$ ipython --no-banner

In [1]: import numpy as np

In [2]: import numpy.linalg as la

In [3]: np.set_printoptions(suppress=True, linewidth=160)

In [4]: A = np.loadtxt("case4.csv", delimiter=",")

In [5]: print(A)
[[-2.829  5.985 -6.036 -2.929  5.88  -0.021  6.086 -5.997 -2.963]
 [-4.959 10.228 -6.803 -1.998  9.932 -6.008 -1.99   2.067  3.888]
 [-3.139  5.986 -2.98  -0.004  6.087 -5.877 -5.933  5.84   5.92 ]
 [-4.926 10.123 -6.823 -2.009 10.184 -5.977 -1.929  2.196  4.056]
 [-5.999 12.013 -8.961 -3.056 12.179 -5.944 -0.122 -0.061  2.999]
 [-1.917  4.038 -1.846  0.102  3.963 -3.951 -4.049  3.979  3.917]
 [-0.908  2.114 -0.87   0.066  1.916 -1.889 -1.956  1.904  1.847]
 [-2.988  6.042 -6.108 -2.989  6.157 -0.09   6.012 -6.141 -2.992]]

In [6]: print(np.argsort(-la.norm(A, axis=0).round(6), kind="stable")[:3])
[1 4 2]

In [7]: print(round(A[5] @ A[7], 3))
5.355

In [8]: print(round(float(la.norm(A[5] - A[7])), 3))
17.435

In [9]: print(round(float(la.norm(A) ** 2 / la.norm(A, 2) ** 2), 3))
1.254

In [10]: print(np.round(la.norm(A, axis=0), 3))
[10.776 21.916 16.122  5.907 21.9   12.684 11.675 11.676 10.587]

In [11]: print(round(float(la.norm(A, 1)), 3), np.round(la.norm(A, np.inf), 3))
56.529 51.334

In [12]: print(np.round(la.norm(A, "nuc"), 3))
59.901

In [13]: print(round(la.norm(A, 2), 3))
39.091

In [14]: print(np.round(la.svd(A, compute_uv=False), 3))
[39.091 19.7    0.401  0.265  0.161  0.146  0.088  0.049]

In [15]: print(np.round(A.mean(axis=0), 3))
[-3.458  7.066 -5.053 -1.602  7.037 -3.72  -0.485  0.473  2.084]

In [16]: print(np.round(A.sum(axis=0), 3))
[-27.665  56.529 -40.427 -12.817  56.298 -29.757  -3.881   3.787  16.672]

In [17]: print(la.matrix_rank(A))
8

In [18]: print(np.abs(A).max())
12.179

In [19]: print(np.count_nonzero(A))
72

In [20]: U, sigma, VT = la.svd(A)

In [21]: print(np.argmax(sigma[:-1] / (sigma[1:] + 1e-6)) + 1)
2

In [22]: out = U[:, :2] @ np.diag(sigma[:2]) @ VT[:2]

In [23]: print(round(float(la.norm(A - out) / la.norm(A)), 3))
0.012

In [24]: print(round(np.abs(A - out).max(), 3))
0.156

In [25]: print(round(la.norm(A - out, 2), 3), round(float(sigma[2]), 3))
0.401 0.401

In [26]: print(la.matrix_rank(out))
2

In [27]: mat = np.loadtxt("sample16.csv", delimiter=",")

In [28]: print(mat.round(3))
[[  3.011   5.412   6.707   4.514   7.424   6.517  -7.334]
 [  0.524   0.125  -2.511  12.838   1.14   -0.104   2.006]
 [ -6.338  -6.074   8.921   3.271  -2.266  -3.386  -2.208]
 [  3.087 -10.226   4.746   0.162   7.248  -4.913   2.52 ]
 [ -4.995  -3.766  -3.915  -4.501  -0.642   9.674   6.33 ]
 [  5.594   1.578   4.628   0.273  -3.271  -8.888   5.267]
 [  3.031  -3.747  -8.225  -0.133  -1.617   0.195  -5.961]
 [ -2.104   1.272  -5.483  -4.297   6.655  -5.522  -0.022]
 [  9.913   0.24    3.188  -0.729  -5.358   1.208   2.042]]

In [29]: Q, vecs = la.qr(mat[:, :6])[0], la.qr(mat[:, 6:])[0]

In [30]: sigma = la.svd(Q.T @ vecs, compute_uv=False)

In [31]: print(np.round(np.degrees(np.arccos(sigma.clip(0, 1))), 3))
[64.947]

In [32]: print(sigma.round(3))
[0.423]
